>>> import numpy as np
>>> np.set_printoptions(precision=2, suppress=True, linewidth=160, sign=" ")
>>> J = np.array([[1.0, 0.0, 0.0, 0.0],
...     [0.33, 0.67, 0.0, 0.0],
...     [0.0, 0.0, 1.0, 0.0],
...     [0.0, 0.0, 0.33, 0.67]])
>>> x0 = np.array([2, 3, 2, 0])
>>> a = np.maximum(J @ x0, 0)
>>> print(J.T @ a)
[ 2.88  1.79  2.22  0.44]
>>> print(np.tanh(J @ x0))
[ 0.96  0.99  0.96  0.58]
>>> print(np.flatnonzero(a > 1e-9))
[ 0  1  2  3]
>>> print(a)
[ 2.    2.67  2.    0.66]
>>> vals, vecs = np.linalg.eig(J)
>>> print(np.round(np.prod(vals), 2))
0.45
>>> print(vals)
[ 0.67  0.67  1.    1.  ]
>>> print(np.sort(np.linalg.eigvals(J @ J)))
[ 0.45  0.45  1.    1.  ]
>>> print(np.sort(np.linalg.eigvals(np.linalg.inv(J))))
[ 1.    1.    1.49  1.49]
>>> proj = np.triu(np.array([[1, 1, 0, 1], [2, 0, 0, 1], [1, -3, -3, 2], [3, 3, 0, 2]]), 1) + np.eye(4)
>>> Y = proj @ J @ np.linalg.inv(proj)
>>> print(proj @ J - J @ proj)
[[ 0.33 -0.33  0.33 -0.33]
 [ 0.   -0.33  0.33 -0.33]
 [ 0.    0.    0.66 -0.66]
 [ 0.    0.    0.   -0.66]]
>>> print(np.trace(Y), np.trace(J))
3.34 3.34
>>> print(round(float(np.linalg.det(Y)), 2))
0.45
>>> print(np.linalg.matrix_power(J - np.diag(np.diag(J)), 4))
[[ 0.  0.  0.  0.]
 [ 0.  0.  0.  0.]
 [ 0.  0.  0.  0.]
 [ 0.  0.  0.  0.]]
>>> print(np.round(np.prod(np.diag(J)), 2), round(float(np.linalg.det(J)), 2))
0.45 0.45
>>> print(J @ J)
[[ 1.    0.    0.    0.  ]
 [ 0.55  0.45  0.    0.  ]
 [ 0.    0.    1.    0.  ]
 [ 0.    0.    0.55  0.45]]
>>> mat = np.array([[5, 5, 5], [2, 2, 2], [2, 2, 2], [-5, -5, -5]])
>>> Y = mat / np.sqrt((mat ** 2).mean(axis=1, keepdims=True))
>>> print(np.linalg.norm(Y, axis=1))
[ 1.73  1.73  1.73  1.73]
>>> print(np.linalg.matrix_rank(mat - mat.mean(axis=1, keepdims=True)))
0
>>> x0 = np.array([-5, 2, -1])
>>> a = np.maximum(mat @ x0, 0)
>>> print(np.maximum(mat @ x0, 0) - np.maximum(-mat @ x0, 0))
[-20  -8  -8  20]
>>> print(a)
[  0   0   0  20]
>>> print(np.maximum(mat @ (3 * x0), 0))
[  0   0   0  60]
>>> print(mat.T @ a)
[-100 -100 -100]
>>> Y = mat / np.linalg.norm(mat, axis=1, keepdims=True)
>>> C2 = Y @ Y.T
>>> print(C2[3])
[-1. -1. -1.  1.]
>>> print(np.degrees(np.arccos(np.clip(C2[3, 1], -1, 1))))
180.0
>>> print((np.abs(C2) > 0.9).astype(int))
[[ 1  1  1  1]
 [ 1  1  1  1]
 [ 1  1  1  1]
 [ 1  1  1  1]]
>>> print(np.linalg.norm(Y, axis=1))
[ 1.  1.  1.  1.]
>>> print(C2)
[[ 1.  1.  1. -1.]
 [ 1.  1.  1. -1.]
 [ 1.  1.  1. -1.]
 [-1. -1. -1.  1.]]
>>> vals, vecs = np.linalg.eigh(C2)
>>> x0 = np.array([2, -1, 1, 0])
>>> print(np.round(np.linalg.eigvalsh(C2[1:, 1:]), 2) + 0)
[ 0.  0.  3.]
>>> print(round(x0 @ C2 @ x0 / (x0 @ x0), 2), round(vals[0], 2), vals[-1])
0.67 -0.0 4.0
>>> Uu, sig, Vh = np.linalg.svd(mat)
>>> vecs = Vh[:(sig > 1e-8).sum()]
>>> rng = np.random.default_rng(7574)
>>> x0 = mat[1] + 3 * mat[0] + rng.integers(2) * np.eye(3)[2]
>>> print(x0)
[ 17.  17.  17.]
>>> print(np.linalg.matrix_rank(np.vstack([mat, x0])))
1
>>> print(np.allclose(vecs.T @ vecs @ x0, x0))
True
>>> print(np.diag(vecs.T @ vecs))
[ 0.33  0.33  0.33]
>>> print(vecs.T @ vecs)
[[ 0.33  0.33  0.33]
 [ 0.33  0.33  0.33]
 [ 0.33  0.33  0.33]]
>>> print(round(np.linalg.norm(x0 - vecs.T @ vecs @ x0), 2))
0.0
>>> E = np.load("arr.npy")
>>> print(E)
[[  8.52 -16.81  -6.69]
 [ 12.2   -6.3   14.55]
 [-12.    -6.53 -14.61]
 [ 13.52  10.17 -10.67]
 [ 11.16  16.38  -2.69]
 [-15.51  -9.21   8.64]
 [  8.87  14.06 -11.12]
 [ 15.8   -3.86 -11.64]
 [ 11.57 -16.19   2.  ]
 [-19.72   3.29  -0.6 ]
 [  6.28  -3.09  18.74]
 [ -5.97 -15.91 -10.55]
 [-14.55  -6.28 -12.2 ]
 [ 15.83  12.22   0.38]
 [ 17.46   6.91   6.88]
 [  9.     7.38  16.27]
 [ -6.95  18.74  -0.78]
 [ 14.93   5.34  12.19]
 [ -7.83  -7.17  16.95]
 [ 19.14   1.74   5.52]]
>>> Y = np.array([[0, 3], [3, 1], [1, 1]])
>>> print(np.einsum("ij,ij->i", mat, mat))
[ 75  12  12  75]
>>> print(np.einsum("ik,kj->ji", mat, Y))
[[ 20   8   8 -20]
 [ 25  10  10 -25]]
>>> print(np.linalg.matrix_rank(np.vstack([mat, Y.T])))
3
>>> print(np.einsum("ik,kj->ij", mat, Y))
[[ 20  25]
 [  8  10]
 [  8  10]
 [-20 -25]]
>>> print(np.linalg.matrix_rank(mat @ Y))
1
>>> print(np.vstack([mat, Y.T]).shape)
(6, 3)
>>> arr = np.loadtxt("a.csv", delimiter=",")
>>> print(arr)
[[  0.97   2.13   9.13]
 [  0.18   4.33  10.24]
 [ -3.33  -1.14  -2.51]
 [ -1.34   2.77  21.66]
 [  0.99   1.47   4.01]
 [  1.75   4.47  22.04]
 [ -5.15  -0.53   3.81]
 [ -0.85  -1.5   -7.81]
 [ -1.72  -6.65 -32.75]
 [  6.18   3.46  12.7 ]
 [  2.41   1.54  -1.92]
 [  1.63  -0.87 -15.47]
 [ -3.73  -3.61 -13.04]
 [  7.13   0.75 -20.45]
 [  4.53   5.45  15.91]
 [  1.97   4.69  14.15]
 [  0.88   2.98  14.04]
 [  3.22   4.71   8.71]
 [  4.64   3.99   4.91]
 [ -5.21  -2.1    9.13]
 [ -1.07  -1.97  -8.22]
 [ -3.64  -3.57 -11.66]
 [ -6.65  -2.36  -6.27]
 [  5.38   3.28   1.35]
 [ -3.29  -1.4    4.44]]
>>> Ac = (arr - arr.mean(axis=0)) / arr.std(axis=0)
>>> print(np.argwhere(np.abs(Ac) > 2))
[[ 8  1]
 [ 8  2]]
>>> print(Ac.std(axis=0))
[ 1.  1.  1.]
>>> c = np.linalg.lstsq(np.delete(Ac, 1, axis=1), Ac[:, 1])[0]
>>> print(round(1 - np.var(Ac[:, 1] - np.delete(Ac, 1, axis=1) @ c), 2))
0.92
>>> print(np.abs(c).argmax())
1
>>> print(c)
[ 0.56  0.69]
>>> Ac = arr - arr.mean(axis=1)
Traceback (most recent call last):
  File "<python-input-71>", line 1, in <module>
    Ac = arr - arr.mean(axis=1)
         ~~~~^~~~~~~~~~~~~~~~~~
ValueError: operands could not be broadcast together with shapes (25,3) (25,) 
>>> Ac = arr - arr.mean(axis=0)
>>> Uu, sig, Vh = np.linalg.svd(Ac, full_matrices=False)
>>> print(np.linalg.matrix_rank(Ac))
3
>>> print(np.abs(Uu[:, 0]).argmax())
8
>>> print(np.round(Ac.mean(axis=0), 2) + 0)
[ 0.  0.  0.]
>>> print(Vh[0] * np.sign(Vh[0, np.abs(Vh[0]).argmax()]))
[ 0.06  0.19  0.98]
>>> print(np.round((sig ** 2).sum() ** 2 / (sig ** 4).sum(), 2))
1.18
>>> K = np.load("data.npy")
>>> print(K)
[[ 1 -2  4]
 [ 1 -1  1]
 [ 1  0  0]]
>>> print(np.round(np.linalg.det(K), 2))
2.0
>>> print(K @ K)
[[ 3  0  2]
 [ 1 -1  3]
 [ 1 -2  4]]
>>> print(round(float(np.abs(np.linalg.eigvals(K)).max()), 2))
2.0
>>> print(np.trace(K))
0
>>> F = np.loadtxt("out4.csv", delimiter=",")
>>> print(F)
[[ 0.32 -3.05 -1.43]
 [ 1.51 -2.71 -0.99]
 [ 1.62 -3.2  -0.74]
 [ 0.99 -3.3  -0.77]
 [ 0.93 -2.68 -1.34]
 [ 1.46 -3.09 -1.1 ]
 [ 1.65  0.32 -3.34]
 [ 2.11 -0.42 -2.83]
 [ 1.96  0.08 -3.05]
 [ 1.96 -0.01 -3.39]
 [ 1.87 -0.3  -3.01]
 [ 1.26 -0.02 -2.9 ]
 [ 3.18 -2.83  2.75]
 [ 3.09 -3.06  3.26]
 [ 3.24 -3.37  2.71]
 [ 3.57 -3.34  3.02]
 [ 3.26 -2.99  2.71]
 [ 2.86 -3.34  3.22]]
>>> W2 = F[[1, 12]].astype(float)
>>> for _ in range(6):
...     idx = np.linalg.norm(F[:, None] - W2, axis=-1).argmin(axis=1)
...     W2 = np.array([F[idx == j].mean(axis=0) for j in range(2)])
... 
>>> print(idx)
[ 0  0  0  0  0  0  0  0  0  0  0  0  1  1  1  1  1  1]
>>> print(np.bincount(idx))
[ 12   6]
>>> print(np.abs(W2[1] - W2[0]).argmax())
2
>>> print(W2)
[[ 1.47 -1.53 -2.07]
 [ 3.2  -3.15  2.94]]
>>> idx = rng.permutation(3)
>>> Y = F[:, idx] * rng.choice([-1, 1], 3)
>>> print(Y)
[[ 1.43  0.32 -3.05]
 [ 0.99  1.51 -2.71]
 [ 0.74  1.62 -3.2 ]
 [ 0.77  0.99 -3.3 ]
 [ 1.34  0.93 -2.68]
 [ 1.1   1.46 -3.09]
 [ 3.34  1.65  0.32]
 [ 2.83  2.11 -0.42]
 [ 3.05  1.96  0.08]
 [ 3.39  1.96 -0.01]
 [ 3.01  1.87 -0.3 ]
 [ 2.9   1.26 -0.02]
 [-2.75  3.18 -2.83]
 [-3.26  3.09 -3.06]
 [-2.71  3.24 -3.37]
 [-3.02  3.57 -3.34]
 [-2.71  3.26 -2.99]
 [-3.22  2.86 -3.34]]
>>> Uu, _, Vh = np.linalg.svd(F.T @ Y)
>>> print(np.round(np.linalg.lstsq(F, Y)[0], 2) + 0)
[[ 0.  1.  0.]
 [ 0.  0.  1.]
 [-1.  0.  0.]]
>>> print(np.round(Uu @ Vh, 2) + 0)
[[ 0.  1.  0.]
 [ 0.  0.  1.]
 [-1.  0.  0.]]
>>> idx = F[:, 2] > np.median(F[:, 2])
>>> r0 = F[idx].mean(axis=0) - F[~idx].mean(axis=0)
>>> print(np.argsort(-np.abs(r0).round(6), kind="stable"))
[ 2  1  0]
>>> print(r0)
[ 1.09 -2.11  4.17]
>>> data = np.load("w.npy")
>>> print(data)
[[ 9  0  0  0]
 [ 3 -6  0  0]
 [-6  8 -9  0]
 [-8  2 -3  5]]
>>> Y = data / np.linalg.norm(data, axis=1, keepdims=True)
>>> C2 = Y @ Y.T
>>> print(C2[0])
[ 1.    0.45 -0.45 -0.79]
>>> print((np.abs(C2) > 0.9).astype(int))
[[ 1  0  0  0]
 [ 0  1  0  0]
 [ 0  0  1  0]
 [ 0  0  0  1]]
>>> print(C2)
[[ 1.    0.45 -0.45 -0.79]
 [ 0.45  1.   -0.73 -0.53]
 [-0.45 -0.73  1.    0.67]
 [-0.79 -0.53  0.67  1.  ]]
>>> A = np.load("test8.npy")
>>> print(A)
[[ 0  1  1]
 [ 1  0  1]
 [ 1  1  0]]
>>> Y = A / np.sqrt((A ** 2).mean(axis=1, keepdims=True))
>>> print(np.linalg.matrix_rank(A - A.mean(axis=1, keepdims=True)))
2
>>> print(Y[2])
[ 1.22  1.22  0.  ]
>>> print(np.linalg.norm(Y, axis=1))
[ 1.73  1.73  1.73]
>>> print(A - A.mean(axis=1, keepdims=True))
[[-0.67  0.33  0.33]
 [ 0.33 -0.67  0.33]
 [ 0.33  0.33 -0.67]]
>>> print(np.linalg.matrix_rank(Y) == np.linalg.matrix_rank(A))
True
>>> W1 = np.array([[0, 0, 1, 1, 2], [0, 2, 1, 0, 2], [0, 1, 2, 0, 0]])
>>> c = np.array([2, 4, 3, 0, 3])
>>> act = np.maximum(A @ W1 + c, 0)
>>> print((act > 0).astype(int))
[[ 1  1  1  0  1]
 [ 1  1  1  1  1]
 [ 1  1  1  1  1]]
>>> print(act)
[[ 2  7  6  0  5]
 [ 2  5  6  1  5]
 [ 2  6  5  1  7]]
>>> W2 = np.array([[1, 1], [2, 2], [0, 0], [2, 1], [0, 2]])
>>> print(W1 @ W2)
[[ 2  5]
 [ 4  8]
 [ 2  2]]
